>>> import numpy as np
>>> from numpy import linalg as LA
>>> np.set_printoptions(suppress=True, linewidth=200)
>>> data = np.array([[-0.9, -0.7, 1.2, -0.4, -0.5, 1.9, 0.2],
...     [-0.7, -1.8, 0.9, 0.0, -1.1, 0.6, 0.6],
...     [0.4, 0.6, 0.5, -1.0, 0.5, 1.8, 0.6],
...     [0.5, 1.5, 1.5, 0.7, -1.5, -0.1, 0.9],
...     [-0.2, -0.4, -0.1, 0.4, 0.7, 0.2, 0.6],
...     [-0.4, -0.5, 0.0, 0.2, -1.2, 1.0, -0.2],
...     [1.4, -2.7, 0.6, 1.2, -0.6, 0.3, -0.1],
...     [0.6, 1.2, -1.5, -0.1, -0.7, 0.9, 1.2],
...     [1.2, 0.1, 1.3, 0.5, -0.2, -0.7, -0.7],
...     [1.5, -1.1, 0.6, 0.3, -1.3, 1.9, 0.1],
...     [-0.2, -0.8, -1.1, 0.3, 1.0, 0.3, -0.5]])
>>> data
array([[-0.9, -0.7,  1.2, -0.4, -0.5,  1.9,  0.2],
       [-0.7, -1.8,  0.9,  0. , -1.1,  0.6,  0.6],
       [ 0.4,  0.6,  0.5, -1. ,  0.5,  1.8,  0.6],
       [ 0.5,  1.5,  1.5,  0.7, -1.5, -0.1,  0.9],
       [-0.2, -0.4, -0.1,  0.4,  0.7,  0.2,  0.6],
       [-0.4, -0.5,  0. ,  0.2, -1.2,  1. , -0.2],
       [ 1.4, -2.7,  0.6,  1.2, -0.6,  0.3, -0.1],
       [ 0.6,  1.2, -1.5, -0.1, -0.7,  0.9,  1.2],
       [ 1.2,  0.1,  1.3,  0.5, -0.2, -0.7, -0.7],
       [ 1.5, -1.1,  0.6,  0.3, -1.3,  1.9,  0.1],
       [-0.2, -0.8, -1.1,  0.3,  1. ,  0.3, -0.5]])
>>> other = np.c_[data[:, :2] @ np.array([[2, 0], [0, -2]]), np.array([0, 0, 3, 1, 3, 2, 1, 1, 0, 1, 1])]
>>> other
array([[-1.8,  1.4,  0. ],
       [-1.4,  3.6,  0. ],
       [ 0.8, -1.2,  3. ],
       [ 1. , -3. ,  1. ],
       [-0.4,  0.8,  3. ],
       [-0.8,  1. ,  2. ],
       [ 2.8,  5.4,  1. ],
       [ 1.2, -2.4,  1. ],
       [ 2.4, -0.2,  0. ],
       [ 3. ,  2.2,  1. ],
       [-0.4,  1.6,  1. ]])
>>> np.round(LA.norm(other - data @ LA.lstsq(data, other)[0], axis=0), 2) + 0
array([0.  , 0.  , 2.92])
>>> LA.matrix_rank(np.c_[data, other])
np.int64(8)
>>> LA.matrix_rank(other)
np.int64(3)
>>> np.round(data.sum(axis=0), 2)
array([ 3.2, -4.6,  3.9,  2.1, -4.9,  8.1,  2.7])
>>> np.unravel_index(np.abs(data).argmax(), data.shape)
(np.int64(6), np.int64(1))
>>> data.shape
(11, 7)
>>> LA.matrix_rank(data)
np.int64(7)
>>> np.abs(data).max()
np.float64(2.7)
>>> np.round(data - data[0], 2)
array([[ 0. ,  0. ,  0. ,  0. ,  0. ,  0. ,  0. ],
       [ 0.2, -1.1, -0.3,  0.4, -0.6, -1.3,  0.4],
       [ 1.3,  1.3, -0.7, -0.6,  1. , -0.1,  0.4],
       [ 1.4,  2.2,  0.3,  1.1, -1. , -2. ,  0.7],
       [ 0.7,  0.3, -1.3,  0.8,  1.2, -1.7,  0.4],
       [ 0.5,  0.2, -1.2,  0.6, -0.7, -0.9, -0.4],
       [ 2.3, -2. , -0.6,  1.6, -0.1, -1.6, -0.3],
       [ 1.5,  1.9, -2.7,  0.3, -0.2, -1. ,  1. ],
       [ 2.1,  0.8,  0.1,  0.9,  0.3, -2.6, -0.9],
       [ 2.4, -0.4, -0.6,  0.7, -0.8,  0. , -0.1],
       [ 0.7, -0.1, -2.3,  0.7,  1.5, -1.6, -0.7]])
>>> np.count_nonzero(data)
np.int64(75)
